% python3 -q
>>> import numpy as np
>>> from numpy import linalg as LA
>>> np.set_printoptions(precision=2, suppress=True, linewidth=140, legacy="1.25")
>>> rd = lambda a: np.round(a, 2) + 0
>>> data = 5 * np.eye(15) + np.ones((15, 15))
>>> data
array([[6., 1., 1., 1., 1., 1., 1., 1., 1., 1., 1., 1., 1., 1., 1.],
       [1., 6., 1., 1., 1., 1., 1., 1., 1., 1., 1., 1., 1., 1., 1.],
       [1., 1., 6., 1., 1., 1., 1., 1., 1., 1., 1., 1., 1., 1., 1.],
       [1., 1., 1., 6., 1., 1., 1., 1., 1., 1., 1., 1., 1., 1., 1.],
       [1., 1., 1., 1., 6., 1., 1., 1., 1., 1., 1., 1., 1., 1., 1.],
       [1., 1., 1., 1., 1., 6., 1., 1., 1., 1., 1., 1., 1., 1., 1.],
       [1., 1., 1., 1., 1., 1., 6., 1., 1., 1., 1., 1., 1., 1., 1.],
       [1., 1., 1., 1., 1., 1., 1., 6., 1., 1., 1., 1., 1., 1., 1.],
       [1., 1., 1., 1., 1., 1., 1., 1., 6., 1., 1., 1., 1., 1., 1.],
       [1., 1., 1., 1., 1., 1., 1., 1., 1., 6., 1., 1., 1., 1., 1.],
       [1., 1., 1., 1., 1., 1., 1., 1., 1., 1., 6., 1., 1., 1., 1.],
       [1., 1., 1., 1., 1., 1., 1., 1., 1., 1., 1., 6., 1., 1., 1.],
       [1., 1., 1., 1., 1., 1., 1., 1., 1., 1., 1., 1., 6., 1., 1.],
       [1., 1., 1., 1., 1., 1., 1., 1., 1., 1., 1., 1., 1., 6., 1.],
       [1., 1., 1., 1., 1., 1., 1., 1., 1., 1., 1., 1., 1., 1., 6.]])
>>> ev, V = LA.eigvalsh(data)
Traceback (most recent call last):
  File "<python-input-6>", line 1, in <module>
    ev, V = LA.eigvalsh(data)
    ^^^^^
ValueError: too many values to unpack (expected 2)
>>> ev, V = LA.eigh(data)
>>> rd(LA.svd(data, compute_uv=False))
array([20.,  5.,  5.,  5.,  5.,  5.,  5.,  5.,  5.,  5.,  5.,  5.,  5.,  5.,  5.])
>>> (ev > 1e-8).sum(), (ev < -1e-8).sum()
(15, 0)
>>> rd(ev)
array([ 5.,  5.,  5.,  5.,  5.,  5.,  5.,  5.,  5.,  5.,  5.,  5.,  5.,  5., 20.])
>>> rd(LA.eigvalsh(data @ data))
array([ 25.,  25.,  25.,  25.,  25.,  25.,  25.,  25.,  25.,  25.,  25.,  25.,  25.,  25., 400.])
>>> rd(LA.eigvalsh(data + 4 * np.eye(15)))
array([ 9.,  9.,  9.,  9.,  9.,  9.,  9.,  9.,  9.,  9.,  9.,  9.,  9.,  9., 24.])
>>> gram = data.T @ data
>>> LA.matrix_rank(gram)
15
>>> rd(LA.svd(data, compute_uv=False) ** 2)
array([400.,  25.,  25.,  25.,  25.,  25.,  25.,  25.,  25.,  25.,  25.,  25.,  25.,  25.,  25.])
>>> X = np.load("block3.npy")
>>> X
array([[ -2,  -2,  -2,  -2,  -2,  -2],
       [ -2,  -4,  -4,  -4,  -4,  -4],
       [ -2,  -4,  -6,  -6,  -6,  -6],
       [ -2,  -4,  -6,  -8,  -8,  -8],
       [ -2,  -4,  -6,  -8, -10, -10],
       [ -2,  -4,  -6,  -8, -10, -12]])
>>> ev, V = LA.eigh(X)
>>> (ev > 1e-8).sum(), (ev < -1e-8).sum()
(0, 6)
>>> np.unique(ev.round(6) + 0, return_counts=True)[1]
array([1, 1, 1, 1, 1, 1])
>>> rd(LA.eigvalsh(X + -2 * np.eye(6)))
array([-36.41,  -5.98,  -3.55,  -2.89,  -2.64,  -2.53])
>>> rd(LA.eigvalsh(X).min())
-34.41
>>> [round(float(LA.det(X[:i, :i])), 2) + 0 for i in range(1, 7)]
[-2.0, 4.0, -8.0, 16.0, -32.0, 64.0]
>>> B = X / np.sqrt((X ** 2).mean(axis=1, keepdims=True))
>>> LA.matrix_rank(X - X.mean(axis=1, keepdims=True))
5
>>> rd(X - X.mean(axis=1, keepdims=True))
array([[ 0.  ,  0.  ,  0.  ,  0.  ,  0.  ,  0.  ],
       [ 1.67, -0.33, -0.33, -0.33, -0.33, -0.33],
       [ 3.  ,  1.  , -1.  , -1.  , -1.  , -1.  ],
       [ 4.  ,  2.  ,  0.  , -2.  , -2.  , -2.  ],
       [ 4.67,  2.67,  0.67, -1.33, -3.33, -3.33],
       [ 5.  ,  3.  ,  1.  , -1.  , -3.  , -5.  ]])
